In [1]: import numpy as np

In [2]: from numpy import linalg as LA

In [3]: np.set_printoptions(suppress=True, linewidth=200)

In [4]: def rd(a):
   ...:     return np.round(a, 2) + 0
   ...: 

In [5]: K = np.loadtxt("block7.csv", delimiter=",")

In [6]: K
Out[6]: 
array([[-0.13, -0.11,  1.03, -0.98,  0.13,  0.28, -0.93,  1.24,  0.12],
       [-0.14,  0.67,  0.03, -0.42,  0.46,  0.21, -0.87,  0.29, -0.28],
       [-0.55,  0.06, -0.38,  0.32,  0.36,  0.24, -1.08,  0.21,  0.08],
       [-0.56,  0.01,  1.98, -1.09, -0.26, -0.68,  1.5 ,  0.89,  0.12],
       [ 0.  , -0.39,  0.42, -0.84, -0.25, -0.13,  0.28,  0.27,  0.47],
       [-0.26,  0.46, -0.03,  0.03,  0.56,  0.39, -1.05,  0.43, -0.3 ],
       [-0.1 ,  0.13,  0.74, -0.24, -0.56, -0.45,  0.22, -0.08, -0.15],
       [ 0.33, -0.36,  0.09, -0.51, -0.52, -0.24,  0.75, -0.02, -0.3 ],
       [ 0.42, -0.09,  0.05,  0.61, -0.24, -0.19, -0.99, -0.62, -0.53],
       [-0.46,  0.5 ,  0.22,  0.  ,  0.11, -0.11, -0.24,  0.24, -0.1 ],
       [-0.3 ,  0.42, -0.57, -0.53,  0.72,  0.79, -2.01,  0.07,  0.04],
       [-0.39,  0.4 , -0.68,  0.88,  0.87,  0.  , -0.14, -0.14,  0.15],
       [-0.61,  0.15, -1.12,  0.28,  0.58,  0.38, -0.72, -0.21,  0.34],
       [ 0.1 , -0.09, -1.06,  0.  ,  0.11,  0.24, -1.53, -0.65, -0.45],
       [-0.1 , -0.83, -1.05,  0.57,  0.2 ,  0.26,  1.39,  0.56,  0.8 ],
       [ 0.24, -0.2 ,  0.9 ,  0.27, -0.5 , -0.53,  0.42,  0.28, -0.11]])

In [7]: out = np.c_[K[:, :5] @ np.array([[3, 5, 3, 2, 1],
   ...:     [3, 2, 6, 4, 9],
   ...:     [7, 7, 8, 2, 9],
   ...:     [3, 2, 6, 4, 4],
   ...:     [0, 1, 0, 2, 6]]), np.array([8, 8, 8, 3, 6, 1, 7, 6, 3, 4, 3, 2, 5, 4, 1, 5])]

In [8]: rd(out)
Out[8]: 
array([[  3.55,   4.51,   1.31,  -2.3 ,   5.01,   8.  ],
       [  0.54,   0.47,   1.32,   1.7 ,   7.24,   8.  ],
       [ -3.17,  -4.29,  -2.41,   0.38,   0.01,   8.  ],
       [  8.94,   8.64,   7.68,  -2.  ,  11.43,   3.  ],
       [ -0.75,   0.23,  -4.02,  -4.58,  -4.59,   6.  ],
       [  0.48,   0.03,   1.92,   2.5 ,   7.09,   1.  ],
       [  4.55,   3.9 ,   4.96,  -0.28,   3.41,   7.  ],
       [ -0.99,   0.02,  -3.51,  -3.68,  -7.26,   6.  ],
       [  3.17,   3.25,   4.78,   2.54,   1.06,   3.  ],
       [  1.66,   0.35,   3.38,   1.74,   6.68,   4.  ],
       [ -5.22,  -4.99,  -6.12,  -0.74,   0.55,   3.  ],
       [ -2.09,  -3.28,   1.07,   4.72,   5.83,   2.  ],
       [ -8.38,  -9.45,  -8.21,  -0.58,  -4.74,   5.  ],
       [ -7.39,  -6.99,  -8.72,  -2.06,  -9.59,   4.  ],
       [ -8.43,  -8.17, -10.26,  -2.94, -13.54,   1.  ],
       [  7.23,   7.14,   8.34,   1.56,   4.62,   5.  ]])

In [9]: rd(LA.norm(out - K @ LA.lstsq(K, out)[0], axis=0))
Out[9]: array([0.  , 0.  , 0.  , 0.  , 0.  , 7.55])

In [10]: rd(LA.norm(LA.qr(K)[0].T @ out, axis=0) ** 2 / ((out ** 2).sum(axis=0) + 1e-12))
Out[10]: array([1.  , 1.  , 1.  , 1.  , 1.  , 0.87])

In [11]: LA.matrix_rank(out)
Out[11]: np.int64(6)

In [12]: out = np.array([[2, -4], [-5, 0]])

In [13]: Z = np.array([[0, 1], [-3, 0]])

In [14]: feats = np.kron(out, Z)

In [15]: feats
Out[15]: 
array([[ 0,  2,  0, -4],
       [-6,  0, 12,  0],
       [ 0, -5,  0,  0],
       [15,  0,  0,  0]])

In [16]: LA.matrix_power(feats, 3)
Out[16]: 
array([[    0,  -264,     0,   288],
       [  792,     0,  -864,     0],
       [    0,   360,     0,  -120],
       [-1080,     0,   360,     0]])

In [17]: np.trace(feats)
Out[17]: np.int64(0)

In [18]: rd(np.sort(np.abs(LA.eigvals(feats))))
Out[18]: array([6.21, 6.21, 9.67, 9.67])

In [19]: LA.determinant(feats)
AttributeError: module 'numpy.linalg' has no attribute 'determinant'


In [20]: O, evecs = LA.qr(feats[:, :3])[0], LA.qr(feats[:, 3:])[0]

In [21]: s = LA.svd(O.T @ evecs, compute_uv=False)

In [22]: rd(s)
Out[22]: array([0.37])

In [23]: rd(LA.norm(O @ O.T - evecs @ evecs.T, 2))
Out[23]: np.float64(1.0)

In [24]: rd(np.degrees(np.arccos(s.clip(0, 1))))
Out[24]: array([68.2])

In [25]: rd(LA.det(feats[::-1]))
Out[25]: np.float64(3600.0)

In [26]: rd(np.poly(feats))
Out[26]: array([   1.,    0.,  132.,    0., 3600.])

In [27]: rd(LA.eigvals(feats))
Out[27]: array([0.+9.67j, 0.-9.67j, 0.+6.21j, 0.-6.21j])

In [28]: rd(LA.det(feats.T))
Out[28]: np.float64(3600.0)

In [29]: out = np.array([[0.5, -0.3, -1.9],
    ...:     [0.0, -0.3, 2.4],
    ...:     [-2.3, -0.6, 1.0],
    ...:     [1.3, 0.4, 1.5],
    ...:     [1.1, 0.4, 0.1]])

In [30]: Z = np.array([[0.5, 0.9, -1.0, 0.5, -0.2, -0.7, 0.2, 0.2, -0.1, 0.1],
    ...:     [0.1, 1.1, -0.5, 1.3, 0.3, 0.6, 0.3, -0.5, 1.1, 1.4],
    ...:     [-1.6, -0.7, -0.1, 0.3, 1.2, 0.5, 0.2, -0.3, -0.3, 0.7]])

In [31]: J = out @ Z

In [32]: rd(J)
Out[32]: 
array([[ 3.26,  1.45, -0.16, -0.71, -2.47, -1.48, -0.37,  0.82,  0.19, -1.7 ],
       [-3.87, -2.01, -0.09,  0.33,  2.79,  1.02,  0.39, -0.57, -1.05,  1.26],
       [-2.81, -3.43,  2.5 , -1.63,  1.48,  1.75, -0.44, -0.46, -0.73, -0.37],
       [-1.71,  0.56, -1.65,  1.62,  1.66,  0.08,  0.68, -0.39, -0.14,  1.74],
       [ 0.43,  1.36, -1.31,  1.1 ,  0.02, -0.48,  0.36, -0.01,  0.3 ,  0.74]])

In [33]: LA.matrix_rank(J, rtol=0.1)
Out[33]: np.int64(3)

In [34]: vec = np.array([-4, 9, -5, 8, -2, -5, 9, 3, 3, -6])

In [35]: rd(J @ vec)
Out[35]: array([ 17.37, -19.11, -62.19,  23.46,  27.9 ])

In [36]: rd(J @ np.eye(10)[8])
Out[36]: array([ 0.19, -1.05, -0.73, -0.14,  0.3 ])

In [37]: LA.norm(J @ vec) <= LA.norm(J, 2) * LA.norm(vec) + 1e-9
Out[37]: np.True_

In [38]: rd(np.einsum("ij,j->i", J, vec))
Out[38]: array([ 17.37, -19.11, -62.19,  23.46,  27.9 ])

In [39]: rd((J * vec).sum(axis=1))
Out[39]: array([ 17.37, -19.11, -62.19,  23.46,  27.9 ])

In [40]: rd(J @ (2 * vec))
Out[40]: array([  34.74,  -38.22, -124.38,   46.92,   55.8 ])

In [41]: (J @ vec).argmax()
Out[41]: np.int64(4)

In [42]: gram = K.T @ K

In [43]: np.allclose(gram, gram.T)
Out[43]: True

In [44]: rd(LA.svd(K, compute_uv=False) ** 2)
Out[44]: array([25.1 , 12.22,  6.  ,  2.95,  1.45,  0.71,  0.35,  0.17,  0.08])

In [45]: rd(np.diag(gram))
Out[45]: array([ 1.92,  2.33, 10.99,  5.36,  3.37,  2.29, 16.9 ,  4.05,  1.82])

In [46]: LA.matrix_rank(gram)
Out[46]: np.int64(9)

In [47]: out = np.array([[2, -2, 0, 2], [-3, 3, -2, 3], [-1, 3, -3, -1], [2, -3, 1, -3]])

In [48]: Z = np.array([[-3, -1, 0, -1, 3, 3, 1, -1, 0, 0],
    ...:     [0, -1, 0, 1, 0, 3, 1, -3, -3, 2],
    ...:     [-2, 0, -1, -3, -1, -2, 3, 1, -3, -1],
    ...:     [1, 0, -3, 2, -1, 2, -3, 3, 0, -2],
    ...:     [-3, -3, -3, 2, -2, 1, 2, -2, -3, 0],
    ...:     [2, 1, -1, 1, -3, -3, -3, -2, -1, 0],
    ...:     [2, -2, 1, 0, 0, 2, 0, 2, 2, -1],
    ...:     [3, -1, 3, 2, 0, -1, 2, 3, -2, -2],
    ...:     [0, 2, 1, 0, 2, -3, 2, -1, 2, 2],
    ...:     [1, 0, -2, 1, 3, 3, 1, 0, -1, -1]])

In [49]: data = np.block([[out, np.zeros((4, 10))], [np.zeros((10, 4)), Z]])

In [50]: data
Out[50]: 
array([[ 2., -2.,  0.,  2.,  0.,  0.,  0.,  0.,  0.,  0.,  0.,  0.,  0.,  0.],
       [-3.,  3., -2.,  3.,  0.,  0.,  0.,  0.,  0.,  0.,  0.,  0.,  0.,  0.],
       [-1.,  3., -3., -1.,  0.,  0.,  0.,  0.,  0.,  0.,  0.,  0.,  0.,  0.],
       [ 2., -3.,  1., -3.,  0.,  0.,  0.,  0.,  0.,  0.,  0.,  0.,  0.,  0.],
       [ 0.,  0.,  0.,  0., -3., -1.,  0., -1.,  3.,  3.,  1., -1.,  0.,  0.],
       [ 0.,  0.,  0.,  0.,  0., -1.,  0.,  1.,  0.,  3.,  1., -3., -3.,  2.],
       [ 0.,  0.,  0.,  0., -2.,  0., -1., -3., -1., -2.,  3.,  1., -3., -1.],
       [ 0.,  0.,  0.,  0.,  1.,  0., -3.,  2., -1.,  2., -3.,  3.,  0., -2.],
       [ 0.,  0.,  0.,  0., -3., -3., -3.,  2., -2.,  1.,  2., -2., -3.,  0.],
       [ 0.,  0.,  0.,  0.,  2.,  1., -1.,  1., -3., -3., -3., -2., -1.,  0.],
       [ 0.,  0.,  0.,  0.,  2., -2.,  1.,  0.,  0.,  2.,  0.,  2.,  2., -1.],
       [ 0.,  0.,  0.,  0.,  3., -1.,  3.,  2.,  0., -1.,  2.,  3., -2., -2.],
       [ 0.,  0.,  0.,  0.,  0.,  2.,  1.,  0.,  2., -3.,  2., -1.,  2.,  2.],
       [ 0.,  0.,  0.,  0.,  1.,  0., -2.,  1.,  3.,  3.,  1.,  0., -1., -1.]])

In [51]: Uu, s, Vh = LA.svd(data, full_matrices=False)

In [52]: (s > 1e-8).sum()
Out[52]: np.int64(14)

In [53]: rd(s / s[0])
Out[53]: array([1.  , 0.89, 0.83, 0.81, 0.73, 0.59, 0.42, 0.42, 0.34, 0.22, 0.21, 0.17, 0.07, 0.02])

In [54]: rd(np.cumsum(s ** 2) / np.sum(s ** 2))
Out[54]: array([0.22, 0.39, 0.54, 0.68, 0.8 , 0.87, 0.91, 0.95, 0.97, 0.98, 0.99, 1.  , 1.  , 1.  ])

In [55]: def softmax(z):
    ...:     e = np.exp(z - z.max(axis=-1, keepdims=True))
    ...:     return e / e.sum(axis=-1, keepdims=True)
    ...: 

In [56]: rd(softmax(data[7]))
Out[56]: array([0.02, 0.02, 0.02, 0.02, 0.06, 0.02, 0.  , 0.17, 0.01, 0.17, 0.  , 0.45, 0.02, 0.  ])

In [57]: rd(softmax(10 * data[7]))
Out[57]: array([0., 0., 0., 0., 0., 0., 0., 0., 0., 0., 0., 1., 0., 0.])

In [58]: S = data @ data.T / np.sqrt(14)

In [59]: softmax(S).round(6).argmax(axis=1)
Out[59]: array([ 0,  1,  2,  3,  4,  5,  6,  7,  8,  9, 10, 11, 12, 13])

In [60]: out = np.array([[-3, 3, 1, 1, 0, 1, 0, 0, -2, -3, 0, 1],
    ...:     [-2, 1, 3, 2, -3, 2, 0, 3, -2, 3, 1, 0],
    ...:     [1, -2, 2, 1, 3, -3, 0, 2, 1, 3, -2, 2],
    ...:     [0, 2, -3, -3, 0, 3, -1, 3, 1, -3, 3, -3],
    ...:     [-3, -2, 3, 3, 1, 1, -3, 2, 1, -1, -1, 2],
    ...:     [3, -2, 2, 3, 2, 0, 0, 2, 3, -2, 0, 0],
    ...:     [-3, -2, 0, 3, -2, 1, -3, 2, 1, 1, -1, -1],
    ...:     [-2, -1, 2, 2, -2, 1, -1, 2, 3, -3, 0, -3],
    ...:     [-2, 1, 2, -3, -3, -2, 3, 1, 3, 2, -2, 2],
    ...:     [1, 0, -3, 0, 1, 2, -3, 3, 2, -1, 0, 0],
    ...:     [1, -3, 3, -1, 1, -2, -3, -3, -1, -2, 0, 1],
    ...:     [3, -2, 1, 3, -1, -1, -3, 0, 1, 2, 0, -3]])

In [61]: X = out - out.T

In [62]: X
Out[62]: 
array([[ 0,  5,  0,  1,  3, -2,  3,  2,  0, -4, -1, -2],
       [-5,  0,  5,  0, -1,  4,  2,  4, -3,  3,  4,  2],
       [ 0, -5,  0,  4,  0, -5,  0,  0, -1,  6, -5,  1],
       [-1,  0, -4,  0, -3,  0, -4,  1,  4, -3,  4, -6],
       [-3,  1,  0,  3,  0, -1, -1,  4,  4, -2, -2,  3],
       [ 2, -4,  5,  0,  1,  0, -1,  1,  5, -4,  2,  1],
       [-3, -2,  0,  4,  1,  1,  0,  3, -2,  4,  2,  2],
       [-2, -4,  0, -1, -4, -1, -3,  0,  2, -6,  3, -3],
       [ 0,  3,  1, -4, -4, -5,  2, -2,  0,  0, -1,  1],
       [ 4, -3, -6,  3,  2,  4, -4,  6,  0,  0,  2, -2],
       [ 1, -4,  5, -4,  2, -2, -2, -3,  1, -2,  0,  1],
       [ 2, -2, -1,  6, -3, -1, -2,  3, -1,  2, -1,  0]])

In [63]: vec = np.array([1, 0, 1, 3, 3, 3, 1, 3, 3, 0, 2, 2])

In [64]: h1 = np.maximum(X @ vec, 0)

In [65]: h1
Out[65]: array([ 9, 26,  0,  0, 28, 33, 26,  0,  0, 39,  0,  9])

In [66]: X * (h1 > 1e-9)[:, None]
Out[66]: 
array([[ 0,  5,  0,  1,  3, -2,  3,  2,  0, -4, -1, -2],
       [-5,  0,  5,  0, -1,  4,  2,  4, -3,  3,  4,  2],
       [ 0,  0,  0,  0,  0,  0,  0,  0,  0,  0,  0,  0],
       [ 0,  0,  0,  0,  0,  0,  0,  0,  0,  0,  0,  0],
       [-3,  1,  0,  3,  0, -1, -1,  4,  4, -2, -2,  3],
       [ 2, -4,  5,  0,  1,  0, -1,  1,  5, -4,  2,  1],
       [-3, -2,  0,  4,  1,  1,  0,  3, -2,  4,  2,  2],
       [ 0,  0,  0,  0,  0,  0,  0,  0,  0,  0,  0,  0],
       [ 0,  0,  0,  0,  0,  0,  0,  0,  0,  0,  0,  0],
       [ 4, -3, -6,  3,  2,  4, -4,  6,  0,  0,  2, -2],
       [ 0,  0,  0,  0,  0,  0,  0,  0,  0,  0,  0,  0],
       [ 2, -2, -1,  6, -3, -1, -2,  3, -1,  2, -1,  0]])

In [67]: X.T @ h1
Out[67]: array([ -52, -246,   52,  368,  111,  231, -156,  606,  138,  -24,  226,  125])

In [68]: np.maximum(X @ vec, 0) - np.maximum(-X @ vec, 0)
Out[68]: array([  9,  26, -14,  -7,  28,  33,  26, -17, -42,  39, -12,   9])

In [69]: vec = np.array([0, 0, 2, 1, 2, 1, 0, 2, 1, 0, 2, 0, 1, 2])

In [70]: h1 = np.maximum(data @ vec, 0)

In [71]: np.maximum(data @ vec, 0) - np.maximum(-data @ vec, 0)
Out[71]: array([  2.,  -1.,  -7.,  -1.,  -4.,   4., -10.,  -5.,  -6.,  -3.,   2.,   7.,  14.,   6.])

In [72]: np.flatnonzero(h1 > 1e-9)
Out[72]: array([ 0,  5, 10, 11, 12, 13])

In [73]: out = X ** -1
ValueError: Integers to negative integer powers are not allowed.


In [74]: out = LA.inv(X)

In [75]: rd(LA.slogdet(X)[0])
Out[75]: np.float64(1.0)

In [76]: rd(out)
Out[76]: 
array([[ 0.  , -0.03, -0.03, -0.02, -0.07,  0.08, -0.02, -0.05,  0.06,  0.04, -0.01,  0.07],
       [ 0.03,  0.  , -0.09,  0.08,  0.04, -0.06,  0.  , -0.12,  0.01, -0.05,  0.08,  0.1 ],
       [ 0.03,  0.09,  0.  ,  0.05,  0.  ,  0.01, -0.1 , -0.07, -0.05, -0.06,  0.1 ,  0.11],
       [ 0.02, -0.08, -0.05,  0.  , -0.02,  0.03,  0.1 ,  0.  , -0.08, -0.1 , -0.04,  0.11],
       [ 0.07, -0.04,  0.  ,  0.02,  0.  , -0.01,  0.09, -0.05, -0.04,  0.02,  0.09, -0.06],
       [-0.08,  0.06, -0.01, -0.03,  0.01,  0.  , -0.16,  0.  , -0.12, -0.01, -0.08, -0.01],
       [ 0.02,  0.  ,  0.1 , -0.1 , -0.09,  0.16,  0.  ,  0.09,  0.04,  0.01, -0.26, -0.16],
       [ 0.05,  0.12,  0.07,  0.  ,  0.05,  0.  , -0.09,  0.  ,  0.07,  0.13,  0.02, -0.02],
       [-0.06, -0.01,  0.05,  0.08,  0.04,  0.12, -0.04, -0.07,  0.  , -0.02, -0.1 , -0.08],
       [-0.04,  0.05,  0.06,  0.1 , -0.02,  0.01, -0.01, -0.13,  0.02,  0.  ,  0.01, -0.02],
       [ 0.01, -0.08, -0.1 ,  0.04, -0.09,  0.08,  0.26, -0.02,  0.1 , -0.01,  0.  ,  0.  ],
       [-0.07, -0.1 , -0.11, -0.11,  0.06,  0.01,  0.16,  0.02,  0.08,  0.02,  0.  ,  0.  ]])

In [77]: rd(LA.inv(out))
Out[77]: 
array([[ 0.,  5.,  0.,  1.,  3., -2.,  3.,  2.,  0., -4., -1., -2.],
       [-5.,  0.,  5.,  0., -1.,  4.,  2.,  4., -3.,  3.,  4.,  2.],
       [ 0., -5.,  0.,  4.,  0., -5.,  0.,  0., -1.,  6., -5.,  1.],
       [-1.,  0., -4.,  0., -3.,  0., -4.,  1.,  4., -3.,  4., -6.],
       [-3.,  1.,  0.,  3.,  0., -1., -1.,  4.,  4., -2., -2.,  3.],
       [ 2., -4.,  5.,  0.,  1.,  0., -1.,  1.,  5., -4.,  2.,  1.],
       [-3., -2.,  0.,  4.,  1.,  1.,  0.,  3., -2.,  4.,  2.,  2.],
       [-2., -4.,  0., -1., -4., -1., -3.,  0.,  2., -6.,  3., -3.],
       [ 0.,  3.,  1., -4., -4., -5.,  2., -2.,  0.,  0., -1.,  1.],
       [ 4., -3., -6.,  3.,  2.,  4., -4.,  6.,  0.,  0.,  2., -2.],
       [ 1., -4.,  5., -4.,  2., -2., -2., -3.,  1., -2.,  0.,  1.],
       [ 2., -2., -1.,  6., -3., -1., -2.,  3., -1.,  2., -1.,  0.]])

In [78]: np.allclose(out, X.T)
Out[78]: False
